% python3 -q
>>> import numpy as np
>>> np.set_printoptions(precision=2, suppress=True, linewidth=100)
>>> def rd(a):
...     return np.round(a, 2) + 0
... 
>>> J = np.loadtxt("x.csv", delimiter=",")
>>> rd(J)
array([[ 1.  ,  0.  ,  0.  ,  0.  ,  0.  ,  0.  ],
       [ 0.  ,  1.  ,  0.  ,  0.  ,  0.  ,  0.  ],
       [ 0.  ,  0.  ,  1.  ,  0.  ,  0.  ,  0.  ],
       [ 0.  ,  0.  ,  0.  ,  0.71,  0.  , -0.71],
       [ 0.  ,  0.  ,  0.  ,  0.  ,  1.  ,  0.  ],
       [ 0.  ,  0.  ,  0.  ,  0.71,  0.  ,  0.71]])
>>> # splits into 5 blocks
>>> rng = np.random.default_rng(4908)
>>> lab = rng.permutation(6)
>>> B = J[:, lab] * rng.choice([-1, 1], 6)
>>> rd(B)
array([[-1.  ,  0.  ,  0.  ,  0.  ,  0.  ,  0.  ],
       [ 0.  ,  0.  ,  0.  ,  0.  , -1.  ,  0.  ],
       [ 0.  , -1.  ,  0.  ,  0.  ,  0.  ,  0.  ],
       [ 0.  ,  0.  ,  0.  , -0.71,  0.  ,  0.71],
       [ 0.  ,  0.  , -1.  ,  0.  ,  0.  ,  0.  ],
       [ 0.  ,  0.  ,  0.  , -0.71,  0.  , -0.71]])
>>> U, _, VT = np.linalg.svd(J.T @ B)
>>> rd(U @ VT)
array([[-1.,  0.,  0.,  0.,  0.,  0.],
       [ 0.,  0.,  0.,  0., -1.,  0.],
       [ 0., -1.,  0.,  0.,  0.,  0.],
       [ 0.,  0.,  0., -1.,  0.,  0.],
       [ 0.,  0., -1.,  0.,  0.,  0.],
       [ 0.,  0.,  0.,  0.,  0., -1.]])
>>> rd(np.linalg.lstsq(J, B)[0])
array([[-1.,  0.,  0.,  0.,  0.,  0.],
       [ 0.,  0.,  0.,  0., -1.,  0.],
       [ 0., -1.,  0.,  0.,  0.,  0.],
       [ 0.,  0.,  0., -1.,  0.,  0.],
       [ 0.,  0., -1.,  0.,  0.,  0.],
       [ 0.,  0.,  0.,  0.,  0., -1.]])
>>> lab
array([0, 2, 4, 3, 1, 5])
>>> rd(np.linalg.det(B))
np.float64(1.0)
>>> np.flatnonzero(np.linalg.matrix_power((B != 0) + (B.T != 0) + np.eye(6), 6)[4])
array([1, 2, 4])
>>> x0 = np.array([2, 3, 2, 0, 2, 3])
>>> rd(np.linalg.norm(x0)), rd(np.linalg.norm(J @ x0))
(np.float64(5.48), np.float64(5.48))
>>> rd(np.sort(np.abs(np.degrees(np.angle(np.linalg.eigvals(J))))))
array([ 0.,  0.,  0.,  0., 45., 45.])
>>> rd(np.linalg.inv(J))
array([[ 1.  ,  0.  ,  0.  ,  0.  ,  0.  ,  0.  ],
       [ 0.  ,  1.  ,  0.  ,  0.  ,  0.  ,  0.  ],
       [ 0.  ,  0.  ,  1.  ,  0.  ,  0.  ,  0.  ],
       [ 0.  ,  0.  ,  0.  ,  0.71,  0.  ,  0.71],
       [ 0.  ,  0.  ,  0.  ,  0.  ,  1.  ,  0.  ],
       [ 0.  ,  0.  ,  0.  , -0.71,  0.  ,  0.71]])
>>> 6 - np.linalg.matrix_rank(J - np.eye(6), tol=1e-8)
np.int64(4)
>>> F = np.load("out5.npy")
>>> F
array([[45,  4, -2],
       [-4, 59,  9],
       [ 8, -4, 59]])
>>> x0 = np.array([2, 3, 5])
>>> target = F @ x0
>>> target
array([ 92, 214, 299])
>>> rd(np.linalg.solve(F, target))
array([2., 3., 5.])
>>> rd(np.linalg.solve(F, -1 * target))
array([-2., -3., -5.])
>>> rd(np.linalg.solve(F, target + F[:, 2]))
array([2., 3., 6.])
>>> rd(np.linalg.solve(F, F[:, 0]))
array([1., 0., 0.])
>>> rd(np.linalg.solve(F.T, F[1]))
array([0., 1., 0.])
>>> B = np.linalg.inv(F)
>>> rd(np.linalg.det(F) * B)
array([[3517., -228.,  154.],
       [ 308., 2671., -397.],
       [-456.,  212., 2671.]])
>>> rd(np.linalg.cond(F))
np.float64(1.38)
>>> x0 = np.array([-9, -5, -3])
>>> h = np.maximum(F @ x0, 0)
>>> h
array([0, 0, 0])
>>> np.flatnonzero(h > 1e-9)
array([], dtype=int64)
>>> np.maximum(F @ (3 * x0), 0)
array([0, 0, 0])
>>> np.maximum(F @ x0, 0) - np.maximum(-F @ x0, 0)
array([-419, -286, -229])
>>> M = np.load("w.npy")
>>> rd(M)
array([[-1.28, -1.39, -0.53, -0.4 ],
       [ 0.  ,  0.  ,  1.21, -1.59],
       [ 1.28, -1.44,  0.43,  0.33],
       [-0.85, -0.08,  1.44,  1.09]])
>>> rd(M.T @ M)
array([[4., 0., 0., 0.],
       [0., 4., 0., 0.],
       [0., 0., 4., 0.],
       [0., 0., 0., 4.]])
>>> rd(np.linalg.pinv(M))
array([[-0.32,  0.  ,  0.32, -0.21],
       [-0.35,  0.  , -0.36, -0.02],
       [-0.13,  0.3 ,  0.11,  0.36],
       [-0.1 , -0.4 ,  0.08,  0.27]])
>>> rd(M @ M.T)
array([[4., 0., 0., 0.],
       [0., 4., 0., 0.],
       [0., 0., 4., 0.],
       [0., 0., 0., 4.]])
>>> proj = np.triu(np.array([[1, 1, 1, 1], [2, 3, 2, 2], [2, 2, 1, 2], [0, 1, 2, 0]]), 1) + np.eye(4)
>>> B = proj @ M @ np.linalg.inv(proj)
>>> rd(B)
array([[ -0.85,  -2.05,   7.51, -10.63],
       [  0.85,  -3.88,  11.87, -15.58],
       [ -0.43,  -1.17,   6.07,  -6.87],
       [ -0.85,   0.78,   0.74,  -1.09]])
>>> np.linalg.matrix_rank(B)
np.int64(4)
>>> rd(np.poly(B))
array([  1.  ,  -0.24,   0.  ,   0.98, -16.  ])
>>> K = np.loadtxt("block13.csv", delimiter=",")
>>> rd(K)
array([[ 0.66,  0.03, -0.47],
       [ 0.03,  1.  ,  0.05],
       [-0.47,  0.05,  0.34]])
>>> O, evecs = np.linalg.qr(J[:, :4])[0], np.linalg.qr(J[:, 4:])[0]
>>> s = np.linalg.svd(O.T @ evecs, compute_uv=False)
>>> rd(np.linalg.norm(O @ O.T - evecs @ evecs.T, 2))
np.float64(1.0)
>>> np.degrees(np.arccos(s.clip(0, 1)))
array([90., 90.])
>>> rd(s)
array([0., 0.])
>>> U, s, VT = np.linalg.svd(K)
>>> evecs = VT[:(s > 1e-8).sum()]
>>> x0 = K[1] + 4 * K[2] + rng.integers(2) * np.eye(3)[2]
>>> rd(x0)
array([-1.85,  1.19,  2.42])
>>> rd(np.linalg.norm(x0 - evecs.T @ evecs @ x0))
np.float64(0.81)
>>> rd(np.diag(evecs.T @ evecs))
array([0.66, 1.  , 0.34])
>>> B = np.array([[-1, -2], [0, 2], [-1, 0]])
>>> np.linalg.matrix_rank(np.vstack([K, B.T]))
np.int64(3)
>>> rd(K @ B)
array([[-0.19, -1.25],
       [-0.08,  1.92],
       [ 0.13,  1.04]])
>>> rd(np.einsum("ik,kj->ji", K, B))
array([[-0.19, -0.08,  0.13],
       [-1.25,  1.92,  1.04]])
>>> B @ K
Traceback (most recent call last):
  File "<python-input-67>", line 1, in <module>
    B @ K
    ~~^~~
ValueError: matmul: Input operand 1 has a mismatch in its core dimension 0, with gufunc signature (n?,k),(k,m?)->(n?,m?) (size 3 is different from 2)
>>> rd(np.einsum("ij,ij->i", K, K))
array([0.66, 1.  , 0.34])
>>> np.linalg.matrix_rank(K @ B)
np.int64(2)
>>> rd(K @ np.linalg.pinv(K) @ K)
array([[ 0.66,  0.03, -0.47],
       [ 0.03,  1.  ,  0.05],
       [-0.47,  0.05,  0.34]])
>>> np.abs(np.diag(np.linalg.qr(K)[1])) > 1e-9
array([ True,  True, False])
>>> np.allclose(K[:-1].T @ np.linalg.lstsq(K[:-1].T, K[-1])[0], K[-1])
True
>>> mat = np.load("dump.npy")
>>> rd(mat)
array([[ 0.47,  0.24, -0.38, -0.22],
       [ 0.24,  0.29, -0.3 ,  0.25],
       [-0.38, -0.3 ,  0.36, -0.05],
       [-0.22,  0.25, -0.05,  0.87]])
>>> U, s, VT = np.linalg.svd(mat)
>>> evecs = VT[:(s > 1e-8).sum()]
>>> x0 = mat[1] + -2 * mat[0] + rng.integers(2) * np.eye(4)[1]
>>> rd(x0)
array([-0.71,  0.81,  0.45,  0.7 ])
>>> rd(np.linalg.norm(x0 - evecs.T @ evecs @ x0))
np.float64(0.84)
>>> rd(np.diag(evecs.T @ evecs))
array([0.47, 0.29, 0.36, 0.87])
>>> np.allclose(evecs.T @ evecs @ x0, x0)
False
